$ python -q
>>> import numpy as np
>>> np.set_printoptions(precision=1, suppress=True, linewidth=120)
>>> rnd = lambda a: np.round(a, 1) + 0
>>> feats = np.loadtxt("sample3.csv", delimiter=",")
>>> print(feats)
[[ 17.8   7.7   3.6   3.3]
 [  1.4  -8.5   8.2  16.1]
 [  6.7  -8.   16.8   3.3]
 [  0.4  17.1   8.6  -5.7]
 [  9.9 -15.1  -4.   -7.7]
 [ 15.5  -4.9  10.6   5. ]
 [-14.2  -2.3   0.   13.9]
 [-14.5  -2.1 -13.2   3. ]
 [  1.4   1.3  -7.1 -18.6]
 [ -3.1   4.   13.2  14.2]
 [ -2.6   1.7 -19.4  -3.9]
 [ -4.8  16.   -3.2  10.5]
 [-13.6  10.8  10.    0.7]
 [ -4.1   5.8  14.8  11.4]
 [ 10.    3.3 -17.    0.8]
 [ -9.4  16.7  -3.9  -4.4]
 [ -5.4 -13.5   6.8 -11.9]
 [-17.4   0.2  -0.2   9.9]
 [ 16.4  -0.8  -7.1  -9. ]
 [-15.5  -9.    8.6  -2.2]
 [ -7.8 -10.5   8.6  12.5]
 [ -2.9 -10.6  14.6   8.1]
 [ -2.8   5.3  16.3   9.9]
 [-15.8  -3.  -10.8  -5. ]
 [ 17.5   3.8  -7.4  -5. ]
 [-18.7  -1.5   5.1   4.5]]
>>> Xs = feats - feats.mean(axis=0)
>>> left, sv, vt = np.linalg.svd(Xs, full_matrices=False)
>>> print(rnd(sv))
[63.  54.5 44.6 33.8]
>>> print(np.searchsorted(np.cumsum(sv ** 2) / (sv ** 2).sum(), 0.9) + 1)
4
>>> print((np.sign(left[:, 0]) == np.sign(left[0, 0])).astype(int))
[1 0 0 1 1 1 0 1 1 0 1 0 0 0 1 1 1 0 1 0 0 0 0 1 1 0]
>>> print(rnd(Xs.mean(axis=0)))
[0. 0. 0. 0.]
>>> print(rnd(np.abs(vt[-1])))
[0.2 0.2 0.5 0.8]
>>> gram = np.cov(feats, rowvar=False)
>>> print(rnd(np.linalg.eigvalsh(gram)[::-1]))
[158.6 119.   79.6  45.8]
>>> print(rnd(np.polyfit(feats[:, 2], feats[:, 0], 1)))
[-0.1 -2. ]
>>> print(rnd(feats.std(axis=0)))
[11.2  8.8 10.4  8.8]
>>> print(rnd(gram))
[[130.   -1.1  -7.5 -24.1]
 [ -1.1  80.2 -11.8   0.8]
 [ -7.5 -11.8 111.5  43.6]
 [-24.1   0.8  43.6  81.1]]
>>> print(rnd(np.corrcoef(feats.T)))
[[ 1.   0.  -0.1 -0.2]
 [ 0.   1.  -0.1  0. ]
 [-0.1 -0.1  1.   0.5]
 [-0.2  0.   0.5  1. ]]
>>> print(np.argwhere(np.triu(np.abs(np.corrcoef(feats.T)) > 0.8, 1)))
[]
>>> print(rnd(np.median(feats, axis=0)))
[-3.  -0.3  4.4  3.2]
>>> X = np.load("mat.npy")
>>> print(X)
[[ 2.2  3.3 -0.9]
 [-1.7  4.6  1. ]
 [ 4.4  2.5 -0.9]
 [ 2.9  3.  -1.9]
 [-0.5  4.2  1.4]
 [-2.5  4.8  3.1]
 [ 0.3  3.9 -0.1]
 [ 2.3  3.2 -1.6]
 [ 3.4  2.9 -1.9]
 [ 6.4  1.9 -5.7]]
>>> rng = np.random.default_rng(901994)
>>> other = X + rng.integers(-2, 3, (10, 2)) @ rng.integers(-2, 3, (2, 3))
>>> print(rnd(other))
[[  1.2   3.3  -2.9]
 [  0.3   8.6   3. ]
 [  4.4   4.5  -1.9]
 [  3.9  -1.    2.1]
 [ -1.5   2.2   0.4]
 [ -2.5   0.8   5.1]
 [  2.3  -0.1   5.9]
 [  0.3   1.2  -4.6]
 [  4.4   2.9   0.1]
 [  4.4   3.9 -10.7]]
>>> print(np.linalg.matrix_rank(other - X, tol=1e-8))
2
>>> print(rnd(other - X))
[[-1.  0. -2.]
 [ 2.  4.  2.]
 [ 0.  2. -1.]
 [ 1. -4.  4.]
 [-1. -2. -1.]
 [ 0. -4.  2.]
 [ 2. -4.  6.]
 [-2. -2. -3.]
 [ 1.  0.  2.]
 [-2.  2. -5.]]
>>> mat = np.loadtxt("block1.csv", delimiter=",")
>>> print(mat)
[[ 0.2 -0.4]
 [-0.4  0.8]]
>>> x0 = np.array([-4, -8])
>>> print(rnd(np.eye(2) - mat))
[[0.8 0.4]
 [0.4 0.2]]
>>> print(rnd(mat @ mat @ x0))
[ 2.4 -4.8]
>>> print(rnd(mat @ x0))
[ 2.4 -4.8]
>>> print(rnd((x0 - mat @ x0) @ (mat @ x0)))
0.0
>>> print(rnd(np.linalg.eigvalsh(2 * mat - np.eye(2))))
[-1.  1.]
>>> print(np.linalg.lstsq(mat[:-1].T, mat[-1])[2])
1
>>> print(rnd(np.trace(np.linalg.pinv(mat) @ mat)))
1.0
>>> print(np.unique(mat.round(6), axis=0).shape)
(2, 2)
>>> m1 = np.minimum.outer(np.arange(1, 6), np.arange(1, 6)) * 3
>>> print(m1)
[[ 3  3  3  3  3]
 [ 3  6  6  6  6]
 [ 3  6  9  9  9]
 [ 3  6  9 12 12]
 [ 3  6  9 12 15]]
>>> x0 = np.array([3, 2, 0, 3, 3])
>>> target = m1 @ x0
>>> coef, lr = np.zeros(5), 1 / np.linalg.norm(m1, 2) ** 2
>>> for i in range(150):
...     coef -= lr * m1.T @ (m1 @ coef - target)
...     if i % 50 == 0: print(i, round(np.linalg.norm(m1 @ coef - target), 1))
... 
0 5.1
50 4.4
100 3.9
>>> print(rnd(np.linalg.cond(m1)))
45.5
>>> print(rnd(coef))
[1.4 1.8 1.7 2.4 2.8]
>>> arr = np.loadtxt("dump.csv", delimiter=",")
>>> print(arr)
[[5. 1. 0. 0. 0.]
 [0. 5. 1. 0. 0.]
 [0. 0. 5. 1. 0.]
 [0. 0. 0. 5. 1.]
 [0. 0. 0. 0. 5.]]
>>> # triangular: eigenvalues sit on the diagonal
>>> x0 = np.array([0, 2, 2, 2, 2])
>>> target = arr @ x0
>>> print(target)
[ 2. 12. 12. 12. 10.]
>>> print(rnd(np.linalg.solve(arr, target)))
[0. 2. 2. 2. 2.]
>>> print(rnd(np.linalg.solve(arr, -1 * target)))
[ 0. -2. -2. -2. -2.]
>>> other = np.linalg.inv(arr)
>>> print((np.abs(other) > 1e-9).astype(int))
[[1 1 1 1 1]
 [0 1 1 1 1]
 [0 0 1 1 1]
 [0 0 0 1 1]
 [0 0 0 0 1]]
>>> print(rnd(np.linalg.slogdet(arr)[0]))
1.0
>>> print(rnd(np.linalg.det(arr) * other))
[[ 625. -125.   25.   -5.    1.]
 [   0.  625. -125.   25.   -5.]
 [   0.    0.  625. -125.   25.]
 [   0.    0.    0.  625. -125.]
 [   0.    0.    0.    0.  625.]]
>>> print(np.allclose(other, arr.T))
False
>>> print(rnd(np.linalg.cond(arr)))
1.4
>>> print(rnd(arr @ other))
[[1. 0. 0. 0. 0.]
 [0. 1. 0. 0. 0.]
 [0. 0. 1. 0. 0.]
 [0. 0. 0. 1. 0.]
 [0. 0. 0. 0. 1.]]
>>> other = arr / np.linalg.norm(arr, axis=1, keepdims=True)
>>> gram = other @ other.T
>>> print(np.degrees(np.arccos(np.clip(gram[0, 2], -1, 1))))
90.0
>>> print((gram - 2 * np.eye(5)).round(6).argmax(axis=1))
[1 0 1 4 3]
>>> print(rnd(gram))
[[1.  0.2 0.  0.  0. ]
 [0.2 1.  0.2 0.  0. ]
 [0.  0.2 1.  0.2 0. ]
 [0.  0.  0.2 1.  0.2]
 [0.  0.  0.  0.2 1. ]]
>>> print(rnd(np.linalg.norm(other, axis=1)))
[1. 1. 1. 1. 1.]
>>> left, sv, vt = np.linalg.svd(arr, full_matrices=False)
>>> print(rnd(vt @ vt.T))
[[1. 0. 0. 0. 0.]
 [0. 1. 0. 0. 0.]
 [0. 0. 1. 0. 0.]
 [0. 0. 0. 1. 0.]
 [0. 0. 0. 0. 1.]]
>>> print(rnd(left.T @ arr @ vt.T))
[[5.9 0.  0.  0.  0. ]
 [0.  5.5 0.  0.  0. ]
 [0.  0.  5.1 0.  0. ]
 [0.  0.  0.  4.6 0. ]
 [0.  0.  0.  0.  4.2]]
>>> print(rnd(np.cumsum(sv ** 2) / np.sum(sv ** 2)))
[0.3 0.5 0.7 0.9 1. ]
>>> print(np.allclose(left * sv @ vt, arr))
True
>>> print(left.shape, sv.shape, vt.shape)
(5, 5) (5,) (5, 5)
>>> print(rnd(sv / sv[0]))
[1.  0.9 0.9 0.8 0.7]
>>> W0 = np.load("m.npy")
>>> print(W0)
[[ 49  56   0  56]
 [ 56  68   8  78]
 [  0   8  16  28]
 [ 56  78  28 113]]
>>> # symmetric, so the eigenvalues are real
>>> gram = W0.T @ W0
>>> print(rnd(np.linalg.svd(W0, compute_uv=False) ** 2))
[45369.  1089.     0.     0.]
>>> print(gram)
[[ 8673 10920  2016 13440]
 [10920 13908  2856 17478]
 [ 2016  2856  1104  4236]
 [13440 17478  4236 22773]]
>>> print(np.allclose(gram, gram.T))
True
>>> print(np.linalg.matrix_rank(gram))
2
>>> print(rnd(np.sort(np.abs(np.linalg.eigvals(W0)))))
[  0.   0.  33. 213.]
>>> print(np.allclose(W0, W0.T))
True
>>> print((W0 - W0.T) / 2)
[[0. 0. 0. 0.]
 [0. 0. 0. 0.]
 [0. 0. 0. 0.]
 [0. 0. 0. 0.]]
>>> print(np.allclose(W0 @ W0.T, W0.T @ W0))
True
>>> print(W0 @ W0)
[[ 8673 10920  2016 13440]
 [10920 13908  2856 17478]
 [ 2016  2856  1104  4236]
 [13440 17478  4236 22773]]
>>> print(rnd(np.linalg.det(W0)))
0.0
>>> left, sv, vt = np.linalg.svd(W0)
>>> print(rnd(sv))
[213.  33.   0.   0.]
>>> other = left[:, :2] @ np.diag(sv[:2]) @ vt[:2]
>>> print(np.linalg.matrix_rank(other))
2
>>> print(rnd(np.abs(W0 - other).max()))
0.0
>>> print(rnd(other))
[[ 49.  56.   0.  56.]
 [ 56.  68.   8.  78.]
 [  0.   8.  16.  28.]
 [ 56.  78.  28. 113.]]
>>> print(rnd(np.linalg.norm(W0 - other, 2)), rnd(sv[2]))
0.0 0.0
>>> print(np.linalg.matrix_rank(W0, rtol=0.05))
2
>>> x0 = np.array([-2, 1, -2, 1, -2])
>>> target = m1 @ x0
>>> print(target)
[-12 -18 -27 -30 -36]
>>> print(rnd(np.linalg.solve(m1, target + m1[:, 2])))
[-2.  1. -1.  1. -2.]
>>> print(rnd(np.linalg.solve(m1, m1[:, 4])))
[0. 0. 0. 0. 1.]
>>> print(rnd(np.linalg.solve(m1.T, m1[2])))
[0. 0. 1. 0. 0.]
>>> E = np.array([[4, 2, 0, 0, 0], [6, 3, 0, 0, 0], [0, 0, 0, 0, 0]])
>>> print(E)
[[4 2 0 0 0]
 [6 3 0 0 0]
 [0 0 0 0 0]]
>>> # column 3 repeats column 2
>>> left, sv, vt = np.linalg.svd(E)
>>> print(np.argmax(sv[:-1] / (sv[1:] + 1e-6)) + 1)
1
>>> print(rnd(sv))
[8.1 0.  0. ]
>>> other = left[:, :1] @ np.diag(sv[:1]) @ vt[:1]
>>> print(rnd(np.linalg.norm(E - other) / np.linalg.norm(E)))
0.0
>>> print(np.linalg.matrix_rank(E, rtol=0.05))
1
>>> print(rnd(np.abs(E - other).max()))
0.0
>>> r = np.linalg.matrix_rank(E)
>>> print(r)
1
>>> ns = np.linalg.svd(E)[2][r:].T
>>> print(np.allclose(E @ ns, 0))
True
>>> print([int(np.linalg.matrix_rank(E[:, :j + 1])) for j in range(5)])
[1, 1, 1, 1, 1]
>>> print(ns.shape)
(5, 4)
>>> print(np.linalg.matrix_rank(E.T @ E), np.linalg.matrix_rank(E @ E.T))
1 1
>>> print([int(np.linalg.matrix_rank(E[:i])) for i in range(1, len(E) + 1)])
[1, 1, 1]
